% ipython --no-banner

In [1]: import numpy as np

In [2]: from numpy import linalg as LA

In [3]: np.set_printoptions(suppress=True, linewidth=100)

In [4]: W0 = np.array([[1, 0, 1, 1],
   ...:     [8, 0, 8, 8],
   ...:     [5, 0, 5, 5],
   ...:     [-6, 0, -6, -6],
   ...:     [6, 0, 6, 6]])

In [5]: W0
Out[5]: 
array([[ 1,  0,  1,  1],
       [ 8,  0,  8,  8],
       [ 5,  0,  5,  5],
       [-6,  0, -6, -6],
       [ 6,  0,  6,  6]])

In [6]: [round(float(x), 2) for x in LA.svd(W0, compute_uv=False)[:3]]
Out[6]: [22.05, 0.0, 0.0]

In [7]: np.argsort(-LA.norm(W0, axis=0).round(6), kind="stable")[:3]
Out[7]: array([0, 2, 3])

In [8]: rank = LA.matrix_rank(W0)

In [9]: rank
Out[9]: np.int64(1)

In [10]: null = LA.svd(W0)[2][rank:].T

In [11]: [int(LA.matrix_rank(np.delete(W0, i, axis=0))) for i in range(5)]
Out[11]: [1, 1, 1, 1, 1]

In [12]: np.round(null @ null.T, 2) + 0
Out[12]: 
array([[ 0.67,  0.  , -0.33, -0.33],
       [ 0.  ,  1.  ,  0.  ,  0.  ],
       [-0.33,  0.  ,  0.67, -0.33],
       [-0.33,  0.  , -0.33,  0.67]])

In [13]: np.allclose(W0 @ null, 0)
Out[13]: True

In [14]: [int(LA.matrix_rank(W0[:i])) for i in range(1, len(W0) + 1)]
Out[14]: [1, 1, 1, 1, 1]

In [15]: [int(LA.matrix_rank(W0[:, :j + 1])) for j in range(4)]
Out[15]: [1, 1, 1, 1]

In [16]: out = W0 / LA.norm(W0, axis=1, keepdims=True)

In [17]: gram = out @ out.T

In [18]: (gram - 2 * np.eye(5)).round(6).argmax(axis=1)
Out[18]: array([1, 0, 0, 0, 0])

In [19]: np.round(LA.norm(out, axis=1), 2)
Out[19]: array([1., 1., 1., 1., 1.])

In [20]: gram.round(2)
Out[20]: 
array([[ 1.,  1.,  1., -1.,  1.],
       [ 1.,  1.,  1., -1.,  1.],
       [ 1.,  1.,  1., -1.,  1.],
       [-1., -1., -1.,  1., -1.],
       [ 1.,  1.,  1., -1.,  1.]])
